$ ipython --no-banner

In [1]: import numpy as np

In [2]: from numpy import linalg as LA

In [3]: np.set_printoptions(suppress=True, linewidth=100)

In [4]: def rnd(a):
   ...:     return np.round(a, 3) + 0
   ...: 

In [5]: mat = np.loadtxt("a.csv", delimiter=",")

In [6]: mat
Out[6]: 
array([[ 0.174, -0.126,  0.077, -0.23 ],
       [ 0.158, -0.137,  0.721, -0.047],
       [-0.46 ,  0.354, -0.233,  0.855],
       [-0.694, -0.184,  0.579, -0.76 ],
       [ 1.234,  0.003,  0.447, -0.284],
       [-0.16 , -0.248,  0.152, -0.875],
       [ 0.439, -1.162,  1.272, -1.7  ]])

In [7]: other = np.c_[mat[:, :1] @ np.array([[1]]), np.array([1, 0, 1, 1, 3, 3, 3])]

In [8]: other
Out[8]: 
array([[ 0.174,  1.   ],
       [ 0.158,  0.   ],
       [-0.46 ,  1.   ],
       [-0.694,  1.   ],
       [ 1.234,  3.   ],
       [-0.16 ,  3.   ],
       [ 0.439,  3.   ]])

In [9]: rnd(LA.norm(LA.qr(mat)[0].T @ other, axis=0) ** 2 / ((other ** 2).sum(axis=0) + 1e-12))
Out[9]: array([1.   , 0.621])

In [10]: rnd(LA.norm(other - mat @ LA.lstsq(mat, other)[0], axis=0))
Out[10]: array([0.   , 3.372])

In [11]: vec = np.array([-3, -2, -1, 2])

In [12]: rnd(mat @ (2 * vec))
Out[12]: array([-1.614, -2.03 ,  5.23 ,  0.702, -9.446, -1.852, -7.33 ])

In [13]: rnd((mat * vec).sum(axis=1))
Out[13]: array([-0.807, -1.015,  2.615,  0.351, -4.723, -0.926, -3.665])

In [14]: LA.norm(mat @ vec) <= LA.norm(mat, 2) * LA.norm(vec) + 1e-9
Out[14]: np.True_

In [15]: th = np.deg2rad(17)

In [16]: W0 = np.eye(5)

In [17]: W0[np.ix_([0, 2], [0, 2])] = [[np.cos(th), -np.sin(th)], [np.sin(th), np.cos(th)]]

In [18]: rnd(W0)
Out[18]: 
array([[ 0.956,  0.   , -0.292,  0.   ,  0.   ],
       [ 0.   ,  1.   ,  0.   ,  0.   ,  0.   ],
       [ 0.292,  0.   ,  0.956,  0.   ,  0.   ],
       [ 0.   ,  0.   ,  0.   ,  1.   ,  0.   ],
       [ 0.   ,  0.   ,  0.   ,  0.   ,  1.   ]])

In [19]: # 4 blocks once reordered

In [20]: rnd(LA.det(2 * W0)), rnd(LA.det(W0))
Out[20]: (np.float64(32.0), np.float64(1.0))

In [21]: rnd(np.kron(np.eye(2, dtype=int), W0))
Out[21]: 
array([[ 0.956,  0.   , -0.292,  0.   ,  0.   ,  0.   ,  0.   ,  0.   ,  0.   ,  0.   ],
       [ 0.   ,  1.   ,  0.   ,  0.   ,  0.   ,  0.   ,  0.   ,  0.   ,  0.   ,  0.   ],
       [ 0.292,  0.   ,  0.956,  0.   ,  0.   ,  0.   ,  0.   ,  0.   ,  0.   ,  0.   ],
       [ 0.   ,  0.   ,  0.   ,  1.   ,  0.   ,  0.   ,  0.   ,  0.   ,  0.   ,  0.   ],
       [ 0.   ,  0.   ,  0.   ,  0.   ,  1.   ,  0.   ,  0.   ,  0.   ,  0.   ,  0.   ],
       [ 0.   ,  0.   ,  0.   ,  0.   ,  0.   ,  0.956,  0.   , -0.292,  0.   ,  0.   ],
       [ 0.   ,  0.   ,  0.   ,  0.   ,  0.   ,  0.   ,  1.   ,  0.   ,  0.   ,  0.   ],
       [ 0.   ,  0.   ,  0.   ,  0.   ,  0.   ,  0.292,  0.   ,  0.956,  0.   ,  0.   ],
       [ 0.   ,  0.   ,  0.   ,  0.   ,  0.   ,  0.   ,  0.   ,  0.   ,  1.   ,  0.   ],
       [ 0.   ,  0.   ,  0.   ,  0.   ,  0.   ,  0.   ,  0.   ,  0.   ,  0.   ,  1.   ]])

In [22]: rnd(LA.det(W0.T))
Out[22]: np.float64(1.0)

In [23]: rnd(np.poly(W0))
Out[23]: array([ 1.   , -4.913,  9.738, -9.738,  4.913, -1.   ])

In [24]: rnd(np.einsum("ii->", W0))
Out[24]: np.float64(4.913)

In [25]: rnd(LA.det(W0[::-1]))
Out[25]: np.float64(1.0)

In [26]: rnd(LA.eigvals(W0).sum().real)
Out[26]: np.float64(4.913)

In [27]: cov = W0.T @ W0

In [28]: LA.matrix_rank(cov)
Out[28]: np.int64(5)

In [29]: rnd(LA.eigvalsh(cov)[::-1])
Out[29]: array([1., 1., 1., 1., 1.])

In [30]: rnd(np.sort(LA.eigvals(W0).real))
Out[30]: array([0.956, 0.956, 1.   , 1.   , 1.   ])

In [31]: (W0 != 0).astype(int)
Out[31]: 
array([[1, 0, 1, 0, 0],
       [0, 1, 0, 0, 0],
       [1, 0, 1, 0, 0],
       [0, 0, 0, 1, 0],
       [0, 0, 0, 0, 1]])

In [32]: np.flatnonzero(LA.matrix_power((W0 != 0) + (W0.T != 0) + np.eye(5), 5)[1])
Out[32]: array([1])

In [33]: rnd(LA.det(W0))
Out[33]: np.float64(1.0)

In [34]: arr = np.load("data.npy")

In [35]: arr
Out[35]: 
array([[ 0,  0,  0,  0],
       [ 0,  0, -1,  0],
       [ 0, -8,  0,  0],
       [-2,  0,  0,  0]])

In [36]: # splits into 2 blocks

In [37]: left, s, vt = LA.svd(arr)

In [38]: np.argmax(s[:-1] / (s[1:] + 1e-6)) + 1
Out[38]: np.int64(3)

In [39]: s
Out[39]: array([8., 2., 1., 0.])

In [40]: other = left[:, :3] @ np.diag(s[:3]) @ vt[:3]

In [41]: LA.matrix_rank(other)
Out[41]: np.int64(3)

In [42]: rnd(LA.norm(arr - other) / LA.norm(arr))
Out[42]: np.float64(0.0)

In [43]: vec = np.array([5, 7, 6, 6, 2])

In [44]: rnd(LA.norm(vec)), rnd(LA.norm(W0 @ vec))
Out[44]: (np.float64(12.247), np.float64(12.247))

In [45]: rnd(np.sort(np.abs(np.degrees(np.angle(LA.eigvals(W0))))))
Out[45]: array([ 0.,  0.,  0., 17., 17.])

In [46]: [p for p in range(1, 25) if np.allclose(LA.matrix_power(W0, p), np.eye(5))]
Out[46]: []

In [47]: left, s, vt = LA.svd(arr)

In [48]: V = vt[:(s > 1e-8).sum()]

In [49]: rng = np.random.default_rng(2614)

In [50]: vec = arr[2] + 5 * arr[0] + rng.integers(2) * np.eye(4)[2]

In [51]: vec
Out[51]: array([ 0., -8.,  0.,  0.])

In [52]: rnd(LA.norm(vec - V.T @ V @ vec))
Out[52]: np.float64(0.0)

In [53]: V.T @ V
Out[53]: 
array([[1., 0., 0., 0.],
       [0., 1., 0., 0.],
       [0., 0., 1., 0.],
       [0., 0., 0., 0.]])

In [54]: LA.matrix_rank(np.vstack([arr, vec]))
Out[54]: np.int64(3)
